% python3 -q
>>> import numpy as np
>>> np.set_printoptions(precision=2, suppress=True, linewidth=100, floatmode="fixed")
>>> E = np.loadtxt("x.csv", delimiter=",")
>>> E
array([[ 0.00,  0.00,  0.00, -3.00, -3.00],
       [ 0.00,  0.00,  0.00,  2.00, -2.00],
       [ 0.00,  0.00,  0.00, -2.00,  1.00],
       [-3.00,  2.00, -2.00,  0.00,  0.00],
       [-3.00, -2.00,  1.00,  0.00,  0.00]])
>>> # looks like rank 4
>>> vals, vecs = np.linalg.eigh(E)
>>> x0 = np.array([2, 0, 0, 0, 1])
>>> vecs * np.maximum(vals, 0) @ vecs.T
array([[ 2.10,  0.08,  0.29, -1.50, -1.50],
       [ 0.08,  1.14, -0.84,  1.00, -1.00],
       [ 0.29, -0.84,  0.68, -1.00,  0.50],
       [-1.50,  1.00, -1.00,  2.05,  0.19],
       [-1.50, -1.00,  0.50,  0.19,  1.86]])
>>> np.linalg.eigvalsh(E[1:, 1:])
array([-3.56, -0.56,  0.56,  3.56])
>>> U, sig, vt = np.linalg.svd(E)
>>> vecs = vt[:(sig > 1e-8).sum()]
>>> rng = np.random.default_rng(764)
>>> x0 = E[0] + -3 * E[1] + rng.integers(2) * np.eye(5)[2]
>>> x0
array([ 0.00,  0.00,  1.00, -9.00,  3.00])
>>> np.round(vecs.T @ vecs, 2) + 0
array([[ 0.98,  0.08,  0.10,  0.00,  0.00],
       [ 0.08,  0.65, -0.47,  0.00,  0.00],
       [ 0.10, -0.47,  0.37,  0.00,  0.00],
       [ 0.00,  0.00,  0.00,  1.00,  0.00],
       [ 0.00,  0.00,  0.00,  0.00,  1.00]])
>>> np.allclose(vecs.T @ vecs @ x0, x0)
False
>>> J = np.load("m.npy")
>>> J
array([[-0.80, -1.50,  0.00,  0.50, -0.80],
       [ 1.00,  0.40, -0.80, -0.80, -0.80],
       [-0.80,  0.40, -1.80,  0.90,  0.40]])
>>> x0 = np.array([-3, 1, -1, 5, -4])
>>> J @ x0
array([ 6.60, -2.60,  7.50])
>>> J @ np.eye(5)[3]
array([ 0.50, -0.80,  0.90])
>>> U, sig, vt = np.linalg.svd(J, full_matrices=False)
>>> np.round(U.T @ J @ vt.T, 2) + 0
array([[2.27, 0.00, 0.00],
       [0.00, 2.12, 0.00],
       [0.00, 0.00, 1.49]])
>>> (sig > 1e-8).sum()
np.int64(3)
>>> np.allclose(U * sig @ vt, J)
True
>>> np.round(np.sqrt((sig ** 2).sum()), 2), round(np.linalg.norm(J), 2)
(np.float64(3.45), np.float64(3.45))
>>> sig
array([2.27, 2.12, 1.49])
>>> np.round(vt @ vt.T, 2) + 0
array([[1.00, 0.00, 0.00],
       [0.00, 1.00, 0.00],
       [0.00, 0.00, 1.00]])
>>> np.round(U.T @ U, 2) + 0
array([[1.00, 0.00, 0.00],
       [0.00, 1.00, 0.00],
       [0.00, 0.00, 1.00]])
>>> np.cumsum(sig ** 2) / np.sum(sig ** 2)
array([0.43, 0.81, 1.00])
>>> U.shape, sig.shape, vt.shape
((3, 3), (3,), (3, 5))
>>> X = np.load("arr.npy")
>>> X.round(2) + 0
array([[ 0.31,  1.25, -4.83],
       [ 2.76, -4.09,  0.78],
       [-2.71,  4.09, -0.99],
       [ 2.25, -3.88,  2.21],
       [ 2.35, -3.94,  1.98],
       [ 2.89, -3.07, -2.69],
       [ 2.45, -3.99,  1.74],
       [-3.01,  3.94,  0.67],
       [-2.93,  4.05,  0.00],
       [-2.05,  1.32,  4.37],
       [-0.99, -0.32,  4.89],
       [-2.67,  2.52,  3.39],
       [ 2.35, -3.94,  1.99],
       [ 1.99, -1.23, -4.42],
       [-1.61,  3.38, -3.31],
       [ 2.79, -4.09,  0.68],
       [ 3.02, -3.59, -1.71],
       [ 2.99, -3.43, -2.07],
       [ 0.54, -2.27,  4.42]])
>>> Y = X / np.linalg.norm(X, axis=1, keepdims=True)
>>> G = Y @ Y.T
>>> G[7]
array([ 0.03, -0.96,  0.94, -0.82, -0.85, -0.90, -0.88,  1.00,  0.99,  0.57,  0.20,  0.81, -0.85,
       -0.55,  0.64, -0.96, -0.98, -0.96, -0.30])
>>> np.linalg.norm(Y, axis=1)
array([1.00, 1.00, 1.00, 1.00, 1.00, 1.00, 1.00, 1.00, 1.00, 1.00, 1.00, 1.00, 1.00, 1.00, 1.00,
       1.00, 1.00, 1.00, 1.00])
>>> np.argwhere(np.triu(np.abs(G) > 0.95, 1))
array([[ 0, 10],
       [ 0, 18],
       [ 1,  2],
       [ 1,  3],
       [ 1,  4],
       [ 1,  6],
       [ 1,  7],
       [ 1,  8],
       [ 1, 12],
       [ 1, 15],
       [ 2,  3],
       [ 2,  4],
       [ 2,  6],
       [ 2,  8],
       [ 2, 12],
       [ 2, 15],
       [ 3,  4],
       [ 3,  6],
       [ 3, 12],
       [ 3, 14],
       [ 4,  6],
       [ 4, 12],
       [ 4, 15],
       [ 5, 11],
       [ 5, 16],
       [ 5, 17],
       [ 6, 12],
       [ 6, 15],
       [ 7,  8],
       [ 7, 15],
       [ 7, 16],
       [ 7, 17],
       [ 8, 15],
       [ 9, 13],
       [12, 15],
       [16, 17]])
>>> cen = X - X.mean(axis=0)
>>> U, sig, vt = np.linalg.svd(cen, full_matrices=False)
>>> np.abs(vt[0]).argmax()
np.int64(1)
>>> np.linalg.matrix_rank(cen)
np.int64(2)
>>> np.abs(U[:, 0]).argmax()
np.int64(8)
>>> np.round((sig ** 2).sum() ** 2 / (sig ** 4).sum(), 2)
np.float64(1.86)
>>> (np.sign(U[:, 0]) == np.sign(U[0, 0])).astype(int)
array([1, 0, 1, 0, 0, 0, 0, 1, 1, 1, 1, 1, 0, 0, 1, 0, 0, 0, 0])
>>> np.round(sig ** 2 / (sig ** 2).sum(), 2) + 0
array([0.64, 0.36, 0.00])
>>> vt[0] * np.sign(vt[0, np.abs(vt[0]).argmax()])
array([-0.58,  0.81, -0.01])
>>> sig.round(2) + 0
array([16.91, 12.82,  0.00])
>>> D = np.linalg.norm(X[:, None] - X[None], axis=-1)
>>> D[:5, :5]
array([[ 0.00,  8.13,  5.65,  8.93,  8.80],
       [ 8.13,  0.00, 10.00,  1.54,  1.27],
       [ 5.65, 10.00,  0.00,  9.91,  9.94],
       [ 8.93,  1.54,  9.91,  0.00,  0.27],
       [ 8.80,  1.27,  9.94,  0.27,  0.00]])
>>> D.mean(axis=1).argmax()
np.int64(14)
>>> np.unravel_index(D.round(6).argmax(), D.shape)
(np.int64(9), np.int64(13))
>>> np.linalg.norm(X, axis=1)
array([5.00, 5.00, 5.00, 5.00, 5.00, 5.00, 5.00, 5.00, 5.00, 5.00, 5.00, 5.00, 5.00, 5.00, 5.00,
       5.00, 5.00, 5.00, 5.00])
>>> mat = np.load("layer12.npy")
>>> mat
array([[ 0.36,  0.04, -0.62, -0.70],
       [-0.48,  0.85,  0.03, -0.23],
       [ 0.72,  0.53, -0.06,  0.45],
       [ 0.36,  0.04,  0.78, -0.51]])
>>> q, Rm = np.linalg.qr(mat)
>>> np.round(q.T @ q, 2) + 0
array([[1.00, 0.00, 0.00, 0.00],
       [0.00, 1.00, 0.00, 0.00],
       [0.00, 0.00, 1.00, 0.00],
       [0.00, 0.00, 0.00, 1.00]])
>>> q.shape, Rm.shape
((4, 4), (4, 4))
>>> q @ Rm
array([[ 0.36,  0.04, -0.62, -0.70],
       [-0.48,  0.85,  0.03, -0.23],
       [ 0.72,  0.53, -0.06,  0.45],
       [ 0.36,  0.04,  0.78, -0.51]])
>>> def softmax(z):
...     e = np.exp(z - z.max(axis=-1, keepdims=True))
...     return e / e.sum(axis=-1, keepdims=True)
... 
>>> softmax(mat).sum(axis=1)
array([1.00, 1.00, 1.00, 1.00])
>>> softmax(mat[2] + 3)
array([0.33, 0.27, 0.15, 0.25])
>>> np.round(softmax(10 * mat[2]), 2) + 0
array([0.82, 0.12, 0.00, 0.06])
>>> scores = mat @ mat.T / np.sqrt(4)
>>> softmax(scores + np.triu(np.full(scores.shape, -np.inf), 1))
array([[1.00, 0.00, 0.00, 0.00],
       [0.38, 0.62, 0.00, 0.00],
       [0.27, 0.27, 0.45, 0.00],
       [0.22, 0.22, 0.22, 0.35]])
>>> softmax(scores)
array([[0.35, 0.22, 0.22, 0.22],
       [0.22, 0.35, 0.22, 0.22],
       [0.22, 0.22, 0.35, 0.22],
       [0.22, 0.22, 0.22, 0.35]])
>>> W = np.array([[3, -3, 3], [3, -3, -3], [0, 2, 2], [-3, -1, 2]])
>>> b = np.array([1, 3, 0])
>>> hid = np.maximum(mat @ W + b, 0)
>>> (hid > 0).astype(int)
array([[1, 1, 0],
       [1, 1, 0],
       [1, 0, 1],
       [1, 1, 1]])
>>> hid
array([[4.28, 1.27, 0.00],
       [2.79, 2.18, 0.00],
       [3.38, 0.00, 1.35],
       [3.72, 3.88, 1.51]])
>>> basis = np.array([[1, 0, 1], [1, 0, -1], [-1, 0, 0]])
>>> W @ basis
array([[-3,  0,  6],
       [ 3,  0,  6],
       [ 0,  0, -2],
       [-6,  0, -2]])
>>> (hid @ basis).round(6).argmax(axis=1)
array([0, 0, 2, 0])
>>> hid @ basis
array([[ 5.55,  0.00,  3.02],
       [ 4.96,  0.00,  0.61],
       [ 2.02,  0.00,  3.38],
       [ 6.09,  0.00, -0.16]])
>>> Y = np.linalg.inv(mat)
>>> np.allclose(Y, mat.T)
True
>>> np.linalg.det(mat) * Y
array([[-0.36,  0.48, -0.72, -0.36],
       [-0.04, -0.85, -0.53, -0.04],
       [ 0.62, -0.03,  0.06, -0.78],
       [ 0.70,  0.23, -0.45,  0.51]])
>>> np.linalg.inv(Y)
array([[ 0.36,  0.04, -0.62, -0.70],
       [-0.48,  0.85,  0.03, -0.23],
       [ 0.72,  0.53, -0.06,  0.45],
       [ 0.36,  0.04,  0.78, -0.51]])
>>> (np.abs(Y) > 1e-9).astype(int)
array([[1, 1, 1, 1],
       [1, 1, 1, 1],
       [1, 1, 1, 1],
       [1, 1, 1, 1]])
>>> Y
array([[ 0.36, -0.48,  0.72,  0.36],
       [ 0.04,  0.85,  0.53,  0.04],
       [-0.62,  0.03, -0.06,  0.78],
       [-0.70, -0.23,  0.45, -0.51]])
